>>> import numpy as np
>>> np.set_printoptions(suppress=True, linewidth=200)
>>> rd = lambda a: np.round(a, 4) + 0
>>> M = np.load("dump.npy")
>>> print(M)
[[-2. -3.  0.  0.]
 [ 2. -1.  0.  0.]
 [ 0.  0.  1.  0.]
 [ 0.  0. -1. -2.]]
>>> U, s, Vt = np.linalg.svd(M, full_matrices=False)
>>> np.allclose(U * s @ Vt, M)
True
>>> rd(s)
array([3.6226, 2.2882, 2.2084, 0.874 ])
>>> rd(np.cumsum(s ** 2) / np.sum(s ** 2))
array([0.5468, 0.765 , 0.9682, 1.    ])
>>> (s > 1e-8).sum()
np.int64(4)
>>> rd(np.abs(Vt[0]))
array([0.6154, 0.7882, 0.    , 0.    ])
>>> U.shape, s.shape, Vt.shape
((4, 4), (4,), (4, 4))
>>> rd(np.sqrt((s ** 2).sum())), rd(np.linalg.norm(M))
(np.float64(4.899), np.float64(4.899))
>>> rd(U.T @ M @ Vt.T)
array([[3.6226, 0.    , 0.    , 0.    ],
       [0.    , 2.2882, 0.    , 0.    ],
       [0.    , 0.    , 2.2084, 0.    ],
       [0.    , 0.    , 0.    , 0.874 ]])
>>> rd(s / s[0])
array([1.    , 0.6317, 0.6096, 0.2413])
>>> Q, Rm = np.linalg.qr(M)
>>> rd(np.abs(np.diag(Rm)))
array([2.8284, 2.8284, 1.4142, 1.4142])
>>> print(rd(abs(Rm[0, 0])), rd(np.linalg.norm(M[:, 0])))
2.8284 2.8284
>>> Q.shape, Rm.shape
((4, 4), (4, 4))
>>> np.flatnonzero(np.linalg.matrix_power((M != 0) + (M.T != 0) + np.eye(4), 4)[3])
array([2, 3])
>>> rd(np.sort(np.linalg.eigvals(M).real))
array([-2. , -1.5, -1.5,  1. ])
>>> print(rd(np.linalg.det(M)))
-16.0
>>> (np.linalg.matrix_power((M != 0) + (M.T != 0) + np.eye(4), 4) > 0).astype(int)
array([[1, 1, 0, 0],
       [1, 1, 0, 0],
       [0, 0, 1, 1],
       [0, 0, 1, 1]])
>>> arr = np.array([[1, 1, -1, -1, 1, 1, -1, -1],
...     [1, 1, 1, 1, 1, 1, 1, 1],
...     [1, -1, -1, 1, -1, 1, 1, -1]])
>>> arr @ arr
Traceback (most recent call last):
  File "<python-input-24>", line 1, in <module>
    arr @ arr
    ~~~~^~~~~
ValueError: matmul: Input operand 1 has a mismatch in its core dimension 0, with gufunc signature (n?,k),(k,m?)->(n?,m?) (size 3 is different from 8)
>>> C2 = arr.T @ arr
>>> np.allclose(C2, C2.T)
True
>>> rd(np.linalg.svd(arr, compute_uv=False) ** 2)
array([8., 8., 8.])
>>> np.linalg.matrix_rank(C2)
np.int64(3)
>>> Y = arr / np.linalg.norm(arr, axis=1, keepdims=True)
>>> C2 = Y @ Y.T
>>> rd(C2)
array([[1., 0., 0.],
       [0., 1., 0.],
       [0., 0., 1.]])
>>> (C2 - 2 * np.eye(3)).round(6).argmax(axis=1)
array([1, 0, 0])
>>> rd(C2[0])
array([1., 0., 0.])
>>> Y = np.array([[3, -1, 1],
...     [3, -2, -3],
...     [0, 2, 0],
...     [-1, 3, -3],
...     [-2, 3, -3],
...     [2, -2, -3],
...     [-1, -2, -3],
...     [1, 0, -3]])
>>> Y.T @ arr.T
array([[  7,   5,   1],
       [ -5,   1,  -5],
       [  1, -17,   1]])
>>> np.vstack([arr, Y.T]).shape
(6, 8)
>>> print(np.einsum("ik,kj->ji", arr, Y))
[[  7   5   1]
 [ -5   1  -5]
 [  1 -17   1]]
>>> print(np.linalg.matrix_rank(np.vstack([arr, Y.T])))
6
>>> np.einsum("ij->j", arr)
array([ 3,  1, -1,  1,  1,  3,  1, -1])
>>> np.linalg.matrix_rank(arr @ Y)
np.int64(3)
>>> np.einsum("ik,kj->ij", arr, Y)
array([[  7,  -5,   1],
       [  5,   1, -17],
       [  1,  -5,   1]])
>>> arr @ Y
array([[  7,  -5,   1],
       [  5,   1, -17],
       [  1,  -5,   1]])
>>> Y = arr[0, 0] * arr[1:] - np.outer(arr[1:, 0], arr[0])
>>> Y
array([[ 0,  0,  2,  2,  0,  0,  2,  2],
       [ 0, -2,  0,  2, -2,  0,  2,  0]])
>>> arr[:, 0] / arr[0, 0]
array([1., 1., 1.])
>>> f, g = arr[0], arr[2]
>>> f @ f
np.int64(8)
>>> p = (f @ g) / (f @ f) * f
>>> g - p
array([ 1., -1., -1.,  1., -1.,  1.,  1., -1.])
>>> (g - p) @ f
np.float64(0.0)
>>> p
array([ 0.,  0., -0., -0.,  0.,  0., -0., -0.])
>>> np.linalg.matrix_rank(np.outer(f, g))
np.int64(1)
>>> A = np.load("w.npy")
>>> print(A)
[[9 8 4]
 [8 9 6]
 [4 6 5]]
>>> evals, evecs = np.linalg.eigh(A)
>>> x0 = np.array([0, 1, 0])
>>> x0 @ A @ x0
np.int64(9)
>>> (np.sign(evecs[:, -1].round(6)) == np.sign(evecs[0, -1].round(6))).astype(int)
array([1, 1, 1])
>>> x0 @ A @ x0 / (x0 @ x0), rd(evals[0]), rd(evals[-1])
(np.float64(9.0), np.float64(0.0183), np.float64(20.292))
>>> print(rd(np.linalg.eigvalsh(A[1:, 1:])))
[ 0.6754 13.3246]
>>> rd(np.linalg.det(A[::-1]))
np.float64(-1.0)
>>> rd(np.linalg.det(A.T))
np.float64(1.0)
>>> rd(np.poly(A))
array([  1., -23.,  55.,  -1.])
>>> rd(np.linalg.det(2 * A)), rd(np.linalg.det(A))
(np.float64(8.0), np.float64(1.0))
>>> rd(np.linalg.eigvals(A).sum().real)
np.float64(23.0)
>>> print(np.einsum("ii->", A))
23
>>> P = np.triu(np.array([[-2, 1, 1], [-3, 3, -1], [-2, 2, 0]]), 1) + np.eye(3)
>>> Y = P @ A @ np.linalg.inv(P)
>>> np.trace(Y), np.trace(A)
(np.float64(23.0), np.int64(23))
>>> np.linalg.matrix_rank(Y)
np.int64(3)
>>> rd(np.poly(Y))
array([  1., -23.,  55.,  -1.])
>>> U, s, Vt = np.linalg.svd(A)
>>> rd(s)
array([20.292 ,  2.6897,  0.0183])
>>> Y = U[:, :2] @ np.diag(s[:2]) @ Vt[:2]
>>> np.linalg.matrix_rank(A, rtol=0.05)
np.int64(2)
>>> np.linalg.matrix_rank(Y)
np.int64(2)
>>> rd(np.linalg.norm(A - Y) / np.linalg.norm(A))
np.float64(0.0009)
>>> rd(np.linalg.norm(A - Y, 2)), rd(s[2])
(np.float64(0.0183), np.float64(0.0183))
>>> rd(Y)
array([[8.997 , 8.0054, 3.9959],
       [8.0054, 8.9903, 6.0074],
       [3.9959, 6.0074, 4.9944]])
>>> np.linalg.cond(Y) > 100
np.True_
>>> [round(float(x), 4) for x in np.linalg.svd(Y, compute_uv=False)[:3]]
[20.292, 2.6897, 0.0]
>>> np.argsort(-np.linalg.norm(Y, axis=0).round(6), kind="stable")[:3]
array([1, 0, 2])
